% ipython --no-banner

In [1]: import numpy as np

In [2]: np.set_printoptions(precision=1, suppress=True, linewidth=200, sign=" ")

In [3]: E = np.loadtxt("arr.csv", delimiter=",")

In [4]: print(E)
[[ 0.  0.  0.  0.  0.  0.  0.  0.  0.  0.  0.]
 [ 0.  0.  0.  1.  0.  1.  1.  0.  1.  1.  0.]
 [ 0.  0.  0.  0.  0.  0.  0.  0.  0.  0.  0.]
 [ 0.  1.  0.  0.  0.  0.  0.  0.  0.  0.  0.]
 [ 0.  0.  0.  0.  0.  0.  0.  0.  0.  0.  0.]
 [ 0.  1.  0.  0.  0.  0.  0.  0.  0.  0.  0.]
 [ 0.  1.  0.  0.  0.  0.  0.  0.  0.  0.  0.]
 [ 0.  0.  0.  0.  0.  0.  0.  0.  0.  1.  1.]
 [ 0.  1.  0.  0.  0.  0.  0.  0.  0.  0.  0.]
 [ 0.  1.  0.  0.  0.  0.  0.  1.  0.  0.  0.]
 [ 0.  0.  0.  0.  0.  0.  0.  1.  0.  0.  0.]]

In [5]: # symmetric, so the eigenvalues are real

In [6]: print(E @ E)
[[ 0.  0.  0.  0.  0.  0.  0.  0.  0.  0.  0.]
 [ 0.  5.  0.  0.  0.  0.  0.  1.  0.  0.  0.]
 [ 0.  0.  0.  0.  0.  0.  0.  0.  0.  0.  0.]
 [ 0.  0.  0.  1.  0.  1.  1.  0.  1.  1.  0.]
 [ 0.  0.  0.  0.  0.  0.  0.  0.  0.  0.  0.]
 [ 0.  0.  0.  1.  0.  1.  1.  0.  1.  1.  0.]
 [ 0.  0.  0.  1.  0.  1.  1.  0.  1.  1.  0.]
 [ 0.  1.  0.  0.  0.  0.  0.  2.  0.  0.  0.]
 [ 0.  0.  0.  1.  0.  1.  1.  0.  1.  1.  0.]
 [ 0.  0.  0.  1.  0.  1.  1.  0.  1.  2.  1.]
 [ 0.  0.  0.  0.  0.  0.  0.  0.  0.  1.  1.]]

In [7]: print(np.argwhere(np.triu(E)))
[[  1   3]
 [  1   5]
 [  1   6]
 [  1   8]
 [  1   9]
 [  7   9]
 [  7  10]]

In [8]: Lm = np.diag(E.sum(axis=1)) - E

In [9]: print(round(np.linalg.det(Lm[1:, 1:])))
0

In [10]: print(Lm)
[[ 0.  0.  0.  0.  0.  0.  0.  0.  0.  0.  0.]
 [ 0.  5.  0. -1.  0. -1. -1.  0. -1. -1.  0.]
 [ 0.  0.  0.  0.  0.  0.  0.  0.  0.  0.  0.]
 [ 0. -1.  0.  1.  0.  0.  0.  0.  0.  0.  0.]
 [ 0.  0.  0.  0.  0.  0.  0.  0.  0.  0.  0.]
 [ 0. -1.  0.  0.  0.  1.  0.  0.  0.  0.  0.]
 [ 0. -1.  0.  0.  0.  0.  1.  0.  0.  0.  0.]
 [ 0.  0.  0.  0.  0.  0.  0.  2.  0. -1. -1.]
 [ 0. -1.  0.  0.  0.  0.  0.  0.  1.  0.  0.]
 [ 0. -1.  0.  0.  0.  0.  0. -1.  0.  2.  0.]
 [ 0.  0.  0.  0.  0.  0.  0. -1.  0.  0.  1.]]
